$ ipython --no-banner

In [1]: import numpy as np

In [2]: from numpy import linalg as LA

In [3]: np.set_printoptions(precision=1, suppress=True, linewidth=200, legacy="1.25")

In [4]: feats = np.loadtxt("m.csv", delimiter=",")

In [5]: print(feats)
[[ 5.7 -2.9 -2.5 -0.5]
 [ 6.3 -4.  -3.1 -0.5]
 [-7.6  5.4  3.4  0.4]
 [ 6.3 -4.2 -2.9 -0.9]
 [-6.9  4.2  3.2  0.5]
 [ 0.8 -0.3 -0.6 -0.3]
 [-5.2  3.5  2.3  0.6]
 [ 2.5 -1.4 -1.7  0.1]
 [ 1.7 -0.6 -0.7 -0.2]
 [ 1.3 -0.7 -0.3 -0.5]
 [-4.6  2.7  2.3  0.7]
 [-5.5  3.   2.7  0.5]
 [ 5.8 -4.  -2.6 -0.5]
 [ 9.7 -6.3 -3.8 -1. ]
 [ 4.6 -3.1 -2.3 -0.5]]

In [6]: C = feats[[13, 9]].astype(float)

In [7]: for _ in range(6):
   ...:     labels = LA.norm(feats[:, None] - C, axis=-1).argmin(axis=1)
   ...:     C = np.array([feats[labels == j].mean(axis=0) for j in range(2)])
   ...: 

In [8]: print(labels)
[0 0 1 0 1 0 1 0 0 0 1 1 0 0 0]

In [9]: print(np.bincount(labels))
[10  5]

In [10]: print(C[1] - C[0])
[-10.4   6.5   4.8   1. ]

In [11]: cov = np.cov(feats, rowvar=False)

In [12]: print(np.argwhere(np.triu(np.abs(np.corrcoef(feats.T)) > 0.8, 1)))
[[0 1]
 [0 2]
 [0 3]
 [1 2]
 [1 3]
 [2 3]]

In [13]: Ac = feats - feats.mean(axis=0)

In [14]: Uu, sv, VT = LA.svd(Ac, full_matrices=False)

In [15]: print(VT[0] * np.sign(VT[0, np.abs(VT[0]).argmax()]))
[ 0.8 -0.5 -0.4 -0.1]

In [16]: print(LA.matrix_rank(Ac))
4

In [17]: print(np.abs(VT[-1]))
[0.4 0.2 0.5 0.7]

In [18]: print(sv)
[26.7  1.3  0.9  0.6]

In [19]: print(np.abs(Uu[:, 0]).argmax())
2

In [20]: W0 = np.load("arr.npy")

In [21]: print(W0)
[[ 0.  5. -3. -4. -1.]
 [ 5.  0.  0.  0.  0.]
 [-3.  0.  0.  0.  0.]
 [-4.  0.  0.  0.  0.]
 [-1.  0.  0.  0.  0.]]

In [22]: Uu, sv, VT = LA.svd(W0)

In [23]: V = VT[:(sv > 1e-8).sum()]

In [24]: rng = np.random.default_rng(435741)

In [25]: x = W0[1] + -2 * W0[3] + rng.integers(2) * np.eye(5)[4]

In [26]: print(x)
[13.  0.  0.  0.  1.]

In [27]: print(round(LA.norm(x - V.T @ V @ x), 1))
1.0

In [28]: print(LA.matrix_rank(np.vstack([W0, x])))
3

In [29]: print(np.round(np.diag(V.T @ V), 1) + 0)
[1.  0.5 0.2 0.3 0. ]

In [30]: out = W0 + rng.integers(-2, 3, (5, 2)) @ rng.integers(-2, 3, (2, 5))

In [31]: print(out)
[[ 2.  5. -5. -4. -1.]
 [ 2. -1.  2.  2.  0.]
 [ 1.  2. -2. -4.  0.]
 [-2. -2. -4.  4.  0.]
 [-2. -1.  0.  2.  0.]]

In [32]: print(LA.matrix_rank(out - W0, tol=1e-8))
2

In [33]: print(np.round(LA.svd(out - W0, compute_uv=False), 1) + 0)
[8.1 6.8 0.  0.  0. ]

In [34]: print(out - W0)
[[ 2.  0. -2.  0.  0.]
 [-3. -1.  2.  2.  0.]
 [ 4.  2. -2. -4.  0.]
 [ 2. -2. -4.  4.  0.]
 [-1. -1.  0.  2.  0.]]

In [35]: print(np.abs(out - W0).sum(axis=1))
[ 4.  8. 12. 12.  4.]

In [36]: print(LA.lstsq(W0[:-1].T, W0[-1])[2])
2

In [37]: print(np.abs(np.diag(LA.qr(W0)[1])) > 1e-9)
[ True  True False False False]

In [38]: print(np.round(np.trace(LA.pinv(W0) @ W0), 1))
2.0

In [39]: print(np.unique(W0.round(6), axis=0).shape)
(5, 5)

In [40]: print(np.round(W0 @ LA.pinv(W0) @ W0, 1) + 0)
[[ 0.  5. -3. -4. -1.]
 [ 5.  0.  0.  0.  0.]
 [-3.  0.  0.  0.  0.]
 [-4.  0.  0.  0.  0.]
 [-1.  0.  0.  0.  0.]]

In [41]: rank = LA.matrix_rank(W0)

In [42]: print(rank)
2

In [43]: N = LA.svd(W0)[2][rank:].T

In [44]: print([int(LA.matrix_rank(W0[:i])) for i in range(1, len(W0) + 1)])
[1, 2, 2, 2, 2]

In [45]: print(N @ N.T)
[[ 0.   0.   0.   0.   0. ]
 [ 0.   0.5  0.3  0.4  0.1]
 [ 0.   0.3  0.8 -0.2 -0.1]
 [ 0.   0.4 -0.2  0.7 -0.1]
 [ 0.   0.1 -0.1 -0.1  1. ]]

In [46]: print(N.shape)
(5, 3)

In [47]: print([int(LA.matrix_rank(W0[:, :j + 1])) for j in range(5)])
[1, 2, 2, 2, 2]

In [48]: print([int(LA.matrix_rank(np.delete(W0, i, axis=0))) for i in range(5)])
[1, 2, 2, 2, 2]

In [49]: W = np.array([[1, 5, 3, -4, -3],
    ...:     [5, 0, -3, 5, -5],
    ...:     [-3, -4, -3, -3, 5],
    ...:     [-5, -2, 4, 5, 2],
    ...:     [3, 4, -4, -2, 3]])

In [50]: beta = np.array([-1, 2, -1, 2, -3])

In [51]: act = np.maximum(W0 @ W + beta, 0)

In [52]: print((act > 0).astype(int))
[[1 1 0 1 0]
 [1 1 1 0 0]
 [0 0 0 1 1]
 [0 0 0 1 1]
 [0 0 0 1 0]]

In [53]: C = np.array([[2, 0, -2], [1, -1, -1], [0, 2, 0], [-1, 2, 0], [-2, 0, 1]])

In [54]: print(act @ C)
[[ 100.   18. -118.]
 [  35.    1.  -35.]
 [ -26.   28.    6.]
 [ -36.   36.    9.]
 [  -6.   12.    0.]]
